% python3 -q
>>> import numpy as np
>>> np.set_printoptions(precision=2, suppress=True, linewidth=120, legacy="1.25")
>>> data = np.array([[6, 8, 1, 8, 3], [8, 4, 9, 1, 5], [4, 4, 4, 8, 5]])
>>> print(data)
[[6 8 1 8 3]
 [8 4 9 1 5]
 [4 4 4 8 5]]
>>> left, sigma, Vt = np.linalg.svd(data, full_matrices=False)
>>> print(np.round(left.T @ data @ Vt.T, 2) + 0)
[[20.29  0.    0.  ]
 [ 0.    8.57  0.  ]
 [ 0.    0.    3.58]]
>>> print(np.abs(left[:, 0]).round(6).argmax())
0
>>> x = np.array([-7, 5, 4, -5, -7])
>>> h = np.maximum(data @ x, 0)
>>> print(np.flatnonzero(h > 1e-9))
[]
>>> print(data.T @ h)
[0 0 0 0 0]
>>> print(np.maximum(data @ (3 * x), 0))
[0 0 0]
>>> t3 = np.stack([data, 4 * data, data[::-1]])
>>> print(np.linalg.norm(t3, axis=(1, 2)))
[22.32 89.26 22.32]
>>> print((t3 @ data.T).shape)
(3, 3, 3)
>>> print(np.einsum("bij,cij->bc", t3, t3))
[[ 498 1992  465]
 [1992 7968 1860]
 [ 465 1860  498]]
>>> print(t3.sum(axis=0))
[[34 44  9 48 20]
 [48 24 54  6 30]
 [26 28 21 48 28]]
>>> J = np.loadtxt("m.csv", delimiter=",")
>>> print(J)
[[-0.35 -0.67 -0.66]
 [ 1.77  3.48  3.48]
 [ 2.96  5.91  5.89]
 [ 0.43  0.86  0.85]
 [-0.35 -0.77 -0.73]
 [ 2.    3.98  4.  ]
 [ 1.66  3.3   3.32]
 [ 0.74  1.53  1.5 ]
 [ 1.21  2.37  2.4 ]
 [ 0.38  0.79  0.79]
 [-2.76 -5.5  -5.54]
 [ 1.75  3.54  3.52]
 [ 3.47  6.96  6.95]
 [ 3.8   7.54  7.56]
 [-0.12 -0.28 -0.28]
 [-1.98 -3.98 -3.99]
 [ 0.33  0.65  0.64]
 [ 0.05  0.08  0.04]
 [-1.62 -3.36 -3.37]
 [-1.39 -2.88 -2.87]
 [ 3.04  6.13  6.1 ]
 [-0.77 -1.63 -1.58]
 [ 1.62  3.22  3.22]
 [-1.04 -2.1  -2.05]
 [-1.11 -2.28 -2.25]
 [ 1.37  2.75  2.75]
 [-3.06 -6.21 -6.19]]
>>> print([round(float(x), 2) for x in np.linalg.svd(J, compute_uv=False)[:3]])
[29.01, 0.12, 0.08]
>>> print(np.linalg.cond(J) > 100)
True
>>> print(np.linalg.matrix_rank(J, rtol=0.1))
1
>>> print(np.argsort(-np.linalg.norm(J, axis=0).round(6), kind="stable")[:3])
[1 2 0]
>>> print(round(float(np.linalg.norm(J, 2) / np.linalg.norm(J)), 2))
1.0
>>> labels = J[:, 2] > np.median(J[:, 2])
>>> r0 = J[labels].mean(axis=0) - J[~labels].mean(axis=0)
>>> print(labels.astype(int))
[0 1 1 1 0 1 1 1 1 0 0 1 1 1 0 0 0 0 0 0 1 0 1 0 0 1 0]
>>> Xs = (J - J.mean(axis=0)) / J.std(axis=0)
>>> print(np.argwhere(np.abs(Xs) > 2))
[]
>>> beta = np.linalg.lstsq(np.delete(Xs, 1, axis=1), Xs[:, 1])[0]
>>> print(np.abs(beta).argmax())
1
>>> print(round(1 - np.var(Xs[:, 1] - np.delete(Xs, 1, axis=1) @ beta), 2))
1.0
>>> G = np.cov(J, rowvar=False)
>>> print(np.round(np.linalg.eigvalsh(G)[::-1], 2) + 0)
[30.59  0.    0.  ]
>>> print(np.argwhere(np.triu(np.abs(np.corrcoef(J.T)) > 0.8, 1)))
[[0 1]
 [0 2]
 [1 2]]
>>> print(G.shape)
(3, 3)
>>> print(round(np.corrcoef(J[:, 0], J[:, 1])[0, 1], 2))
1.0
>>> print(np.corrcoef(J.T))
[[1. 1. 1.]
 [1. 1. 1.]
 [1. 1. 1.]]
>>> print(J.std(axis=0))
[1.8  3.62 3.62]
>>> other = np.c_[J[:, :1] @ np.array([[1]]), np.array([-2, -6, 0, 5, -6, 6, 6, 9, 1, -5, -8, 9, 3, 2, 8, 9, -9, -2, 2, -5, -4, 0, -4, 4, -7, 0, 6])]
>>> print(other)
[[-0.35 -2.  ]
 [ 1.77 -6.  ]
 [ 2.96  0.  ]
 [ 0.43  5.  ]
 [-0.35 -6.  ]
 [ 2.    6.  ]
 [ 1.66  6.  ]
 [ 0.74  9.  ]
 [ 1.21  1.  ]
 [ 0.38 -5.  ]
 [-2.76 -8.  ]
 [ 1.75  9.  ]
 [ 3.47  3.  ]
 [ 3.8   2.  ]
 [-0.12  8.  ]
 [-1.98  9.  ]
 [ 0.33 -9.  ]
 [ 0.05 -2.  ]
 [-1.62  2.  ]
 [-1.39 -5.  ]
 [ 3.04 -4.  ]
 [-0.77  0.  ]
 [ 1.62 -4.  ]
 [-1.04  4.  ]
 [-1.11 -7.  ]
 [ 1.37  0.  ]
 [-3.06  6.  ]]
>>> print(np.round(np.linalg.lstsq(J, other[:, 0])[0], 2) + 0)
[1. 0. 0.]
>>> print(np.linalg.matrix_rank(np.c_[J, other]))
4
>>> K = np.load("run1.npy")
>>> print(K)
[[ 0.    0.4   0.4  -1.1 ]
 [-1.7   0.3  -1.4  -0.4 ]
 [-0.5   0.4  -0.4  -0.5 ]
 [-0.2  -0.3   0.1   0.4 ]
 [-0.12 -0.43  0.11  0.46]
 [-2.3  -0.5   0.4  -1.8 ]]
>>> other = np.c_[K[:, :3] @ np.array([[0, -4, 2], [-4, -7, -2], [7, 5, 2]]), np.array([2, 1, 1, -2, -2, -3])]
>>> print(other)
[[  1.2   -0.8    0.     2.  ]
 [-11.    -2.3   -6.8    1.  ]
 [ -4.4   -2.8   -2.6    1.  ]
 [  1.9    3.4    0.4   -2.  ]
 [  2.49   4.04   0.84  -2.  ]
 [  4.8   14.7   -2.8   -3.  ]]
>>> print(np.round(np.linalg.norm(other - K @ np.linalg.lstsq(K, other)[0], axis=0), 2) + 0)
[0.   0.   0.   0.39]
>>> print(np.round(np.linalg.lstsq(K, other[:, 0])[0], 2) + 0)
[ 0. -4.  7.  0.]
>>> print(np.linalg.matrix_rank(other))
4
>>> t3 = np.stack([J, 5 * J, J[::-1]])
>>> print(np.linalg.norm(t3, axis=(1, 2)))
[ 29.01 145.03  29.01]
>>> print((t3 @ J.T).shape)
(3, 27, 27)
>>> print(np.einsum("bij,cij->bc", t3, t3))
[[  841.4   4206.99    30.6 ]
 [ 4206.99 21034.97   153.  ]
 [   30.6    153.     841.4 ]]
>>> q, V = np.linalg.qr(K[:, :2])[0], np.linalg.qr(K[:, 2:])[0]
>>> sigma = np.linalg.svd(q.T @ V, compute_uv=False)
>>> print(np.round(np.linalg.norm(q @ q.T - V @ V.T, 2), 2))
0.95
>>> A = np.array([[-2, 0, -6, -2],
...     [-2, 0, -6, -3],
...     [2, 1, 6, -1],
...     [-1, 1, -3, 3],
...     [3, 0, 9, -2],
...     [0, -1, 0, -2],
...     [-1, -3, -3, -1]])
>>> # looks like rank 3
>>> print(np.allclose(A[:-1].T @ np.linalg.lstsq(A[:-1].T, A[-1])[0], A[-1]))
True
>>> print(np.unique(A.round(6), axis=0).shape)
(7, 4)
>>> print(np.linalg.lstsq(A[:-1].T, A[-1])[2])
3
>>> print(np.abs(np.diag(np.linalg.qr(A)[1])) > 1e-9)
[ True  True False  True]
